$ ipython --no-banner

In [1]: import numpy as np

In [2]: np.set_printoptions(precision=2, suppress=True, linewidth=160, legacy="1.25")

In [3]: E = np.array([[0.1, 0.0, -3.0, 2.0, 3.0, -1.0],
   ...:     [-1.0, 2.1, 1.0, 0.0, 1.0, 2.0],
   ...:     [0.0, -3.0, 2.1, 2.0, -3.0, -1.0],
   ...:     [3.0, 3.0, 2.0, -1.9, -3.0, -1.0],
   ...:     [2.0, -2.0, 1.0, -1.0, -0.9, -3.0],
   ...:     [0.0, 0.0, -3.0, 2.0, 3.0, -0.9]])

In [4]: rng = np.random.default_rng(27)

In [5]: z = rng.permutation(6)

In [6]: print(z)
[1 0 2 3 4 5]

In [7]: A2 = E[z][:, z]

In [8]: round(np.trace(A2), 2)
Out[8]: 0.6

In [9]: round(float(np.linalg.det(A2)), 2), round(float(np.linalg.det(E[z])), 2)
Out[9]: (4.21, -4.21)

In [10]: A2
Out[10]: 
array([[ 2.1, -1. ,  1. ,  0. ,  1. ,  2. ],
       [ 0. ,  0.1, -3. ,  2. ,  3. , -1. ],
       [-3. ,  0. ,  2.1,  2. , -3. , -1. ],
       [ 3. ,  3. ,  2. , -1.9, -3. , -1. ],
       [-2. ,  2. ,  1. , -1. , -0.9, -3. ],
       [ 0. ,  0. , -3. ,  2. ,  3. , -0.9]])

In [11]: np.diag(A2)
Out[11]: array([ 2.1,  0.1,  2.1, -1.9, -0.9, -0.9])

In [12]: feats = np.load("case5.npy")

In [13]: feats
Out[13]: 
array([[ 3.,  0.,  4.,  6.,  4.,  0.,  6.,  6.,  6.,  4.,  0.,  0.,  0.],
       [ 0., -1.,  0.,  0.,  0.,  0.,  0.,  0.,  0.,  0.,  0.,  0.,  0.],
       [ 4.,  0.,  3.,  6.,  4.,  0.,  6.,  6.,  6.,  4.,  0.,  0.,  0.],
       [ 6.,  0.,  6.,  8.,  6.,  0.,  9.,  9.,  9.,  6.,  0.,  0.,  0.],
       [ 4.,  0.,  4.,  6.,  3.,  0.,  6.,  6.,  6.,  4.,  0.,  0.,  0.],
       [ 0.,  0.,  0.,  0.,  0., -1.,  0.,  0.,  0.,  0.,  0.,  0.,  0.],
       [ 6.,  0.,  6.,  9.,  6.,  0.,  8.,  9.,  9.,  6.,  0.,  0.,  0.],
       [ 6.,  0.,  6.,  9.,  6.,  0.,  9.,  8.,  9.,  6.,  0.,  0.,  0.],
       [ 6.,  0.,  6.,  9.,  6.,  0.,  9.,  9.,  8.,  6.,  0.,  0.,  0.],
       [ 4.,  0.,  4.,  6.,  4.,  0.,  6.,  6.,  6.,  3.,  0.,  0.,  0.],
       [ 0.,  0.,  0.,  0.,  0.,  0.,  0.,  0.,  0.,  0., -1.,  0.,  0.],
       [ 0.,  0.,  0.,  0.,  0.,  0.,  0.,  0.,  0.,  0.,  0., -1.,  0.],
       [ 0.,  0.,  0.,  0.,  0.,  0.,  0.,  0.,  0.,  0.,  0.,  0., -1.]])

In [14]: # 6 blocks once reordered

In [15]: t3 = np.stack([feats, 5 * feats, feats[::-1]])

In [16]: np.linalg.matrix_rank(t3)
Out[16]: array([13, 13, 13])

In [17]: np.einsum("bij,cij->bc", t3, t3)
Out[17]: 
array([[ 2613., 13065.,  1651.],
       [13065., 65325.,  8255.],
       [ 1651.,  8255.,  2613.]])

In [18]: (t3 @ feats.T).shape
Out[18]: (3, 13, 13)

In [19]: print(np.linalg.norm(t3, axis=(1, 2)))
[ 51.12 255.59  51.12]

In [20]: evals, vecs = np.linalg.eigh(feats)

In [21]: x0 = np.array([1, 0, -2, 0, 3, 1, 0, -3, -2, 2, 0, 2, 1])

In [22]: print(np.linalg.eigvalsh(feats[1:, 1:]))
[-1. -1. -1. -1. -1. -1. -1. -1. -1. -1. -1. 47.]

In [23]: (np.sign(vecs[:, -1].round(6)) == np.sign(vecs[0, -1].round(6))).astype(int)
Out[23]: array([1, 0, 1, 1, 1, 0, 1, 1, 1, 1, 0, 0, 0])

In [24]: Uu, sig, VT = np.linalg.svd(feats)

In [25]: sig
Out[25]: array([51.,  1.,  1.,  1.,  1.,  1.,  1.,  1.,  1.,  1.,  1.,  1.,  1.])

In [26]: np.argmax(sig[:-1] / (sig[1:] + 1e-6)) + 1
Out[26]: 1

In [27]: A2 = Uu[:, :1] @ np.diag(sig[:1]) @ VT[:1]

In [28]: print(round(np.linalg.norm(feats - A2, 2), 2), round(sig[1], 2))
1.0 1.0

In [29]: print(np.linalg.matrix_rank(A2))
1

In [30]: np.linalg.matrix_rank(feats, rtol=0.05)
Out[30]: 1

In [31]: np.abs(feats - A2).max()
Out[31]: 1.0
